% python3 -q
>>> import numpy as np
>>> import numpy.linalg as la
>>> np.set_printoptions(suppress=True, linewidth=200)
>>> A = np.load("case12.npy")
>>> A
array([[ 1,  0,  0,  0,  0],
       [ 0,  0,  0,  0,  0],
       [ 0,  0,  2,  0,  0],
       [ 0,  0,  0, -1,  0],
       [ 0,  0,  0,  0,  2]])
>>> A[:, 4] @ A[:, 2]
np.int64(0)
>>> np.round(la.svd(A, compute_uv=False), 1)
array([2., 2., 1., 1., 0.])
>>> A @ A.T
array([[1, 0, 0, 0, 0],
       [0, 0, 0, 0, 0],
       [0, 0, 4, 0, 0],
       [0, 0, 0, 1, 0],
       [0, 0, 0, 0, 4]])
>>> np.round(la.norm(A, axis=0), 1)
array([1., 0., 2., 1., 2.])
>>> np.round(la.pinv(A), 1)
array([[ 1. ,  0. ,  0. ,  0. ,  0. ],
       [ 0. ,  0. ,  0. ,  0. ,  0. ],
       [ 0. ,  0. ,  0.5,  0. ,  0. ],
       [ 0. ,  0. ,  0. , -1. ,  0. ],
       [ 0. ,  0. ,  0. ,  0. ,  0.5]])
>>> A @ A
array([[1, 0, 0, 0, 0],
       [0, 0, 0, 0, 0],
       [0, 0, 4, 0, 0],
       [0, 0, 0, 1, 0],
       [0, 0, 0, 0, 4]])
>>> np.flatnonzero(la.matrix_power((A != 0) + (A.T != 0) + np.eye(5), 5)[0])
array([0])
>>> la.matrix_rank(A, rtol=0.1)
np.int64(4)
>>> np.argsort(-la.norm(A, axis=0).round(6), kind="stable")[:3]
array([2, 4, 0])
>>> np.prod(np.diag(A)), round(la.det(A), 1)
(np.int64(0), np.float64(0.0))
>>> A @ A
array([[1, 0, 0, 0, 0],
       [0, 0, 0, 0, 0],
       [0, 0, 4, 0, 0],
       [0, 0, 0, 1, 0],
       [0, 0, 0, 0, 4]])
>>> mat = np.loadtxt("block4.csv", delimiter=",")
>>> mat
array([[ -5.2,   8.9,  -4.3],
       [  0.5,  -8.2,   1. ],
       [  5.5,  -2.8,  -1.4],
       [ -3.6,  -2.1,  -4. ],
       [  0.1,  -9.7,  -6.1],
       [  2.5,   3.5,   1. ],
       [ -1.2,  -4.4,   6.3],
       [ -3.1,  -0.6,   4.4],
       [ -1.2,   7.1,   0.5],
       [ -6.3,  11. ,   5.8],
       [ -2.9,   0.4,  -4.8],
       [  5. ,  -1.9,   0.3],
       [ -7.7,   0.8,   1. ],
       [  3. ,   2. ,   5.6],
       [  2.9, -10.7,  -4.5],
       [  2.3,   2.4,  -3.1],
       [  0.9,  -1. ,   5.6],
       [ 10.3, -13.4,   7.1],
       [  3. ,  -3.6,  -7.3],
       [  1.5,   6. ,  -5.3],
       [  1.2,  -3.1,  -5. ],
       [  3. ,   1.5,   1.7],
       [  6. ,   2.8,   2.1],
       [ -1.9,  -1.3,   3.7],
       [  2.2,  -5.1,  -0.4],
       [  4. ,  -2.7,   1. ],
       [ -2.3,   3.8,  -0.2]])
>>> G = np.cov(mat, rowvar=False)
>>> np.round(la.eigvalsh(G)[::-1], 1)
array([39.1, 18.2, 10.4])
>>> np.round(mat.std(axis=0), 1)
array([4. , 5.7, 4.1])
>>> np.round(np.corrcoef(mat.T), 1) + 0
array([[ 1. , -0.5,  0.1],
       [-0.5,  1. ,  0. ],
       [ 0.1,  0. ,  1. ]])
>>> np.round(np.polyfit(mat[:, 0], mat[:, 1], 1), 1)
array([-0.7, -0.3])
>>> rng = np.random.default_rng(139797)
>>> M2 = A + rng.integers(-2, 3, (5, 4)) @ rng.integers(-2, 3, (4, 5))
>>> M2
array([[-9, -1, -2, -7, -4],
       [-4,  1,  1, -4, -3],
       [ 4,  1,  3,  3,  2],
       [ 1,  1,  2, -3, -2],
       [ 4,  3,  1,  0,  5]])
>>> np.abs(M2 - A).sum(axis=1)
array([24, 13, 11,  8, 11])
>>> z = mat[:, 1] > np.median(mat[:, 1])
>>> f = mat[z].mean(axis=0) - mat[~z].mean(axis=0)
>>> f.round(1)
array([-2.9,  8.8,  0.6])
>>> np.argsort(-np.abs(f).round(6), kind="stable")
array([1, 0, 2])
>>> z.astype(int)
array([1, 0, 0, 0, 0, 1, 0, 1, 1, 1, 1, 0, 1, 1, 0, 1, 0, 0, 0, 1, 0, 1, 1, 0, 0, 0, 1])
>>> W = np.array([[-2, -1, 0], [2, -1, 2], [2, 0, 0]])
>>> b = np.array([1, 3, -1])
>>> H = np.maximum(mat @ W + b, 0)
>>> np.round((H > 0).mean(axis=0), 1)
array([0.4, 0.6, 0.4])
>>> W2 = np.array([[-1, -1, 1], [0, -3, 2], [2, 1, 1]])
>>> W @ W2
array([[ 2,  5, -4],
       [ 2,  3,  2],
       [-2, -2,  2]])
>>> M2 = mat / la.norm(mat, axis=1, keepdims=True)
>>> G = M2 @ M2.T
>>> np.argwhere(np.triu(np.abs(G) > 0.95, 1))
array([[ 0, 17],
       [ 1,  8],
       [ 2, 11],
       [ 3, 13],
       [ 3, 21],
       [ 4, 14],
       [ 6, 19],
       [ 7, 23],
       [ 8, 24],
       [ 9, 14],
       [11, 25],
       [15, 23],
       [18, 20],
       [21, 22],
       [24, 26]])
>>> np.round(la.norm(M2, axis=1), 1)
array([1., 1., 1., 1., 1., 1., 1., 1., 1., 1., 1., 1., 1., 1., 1., 1., 1., 1., 1., 1., 1., 1., 1., 1., 1., 1., 1.])
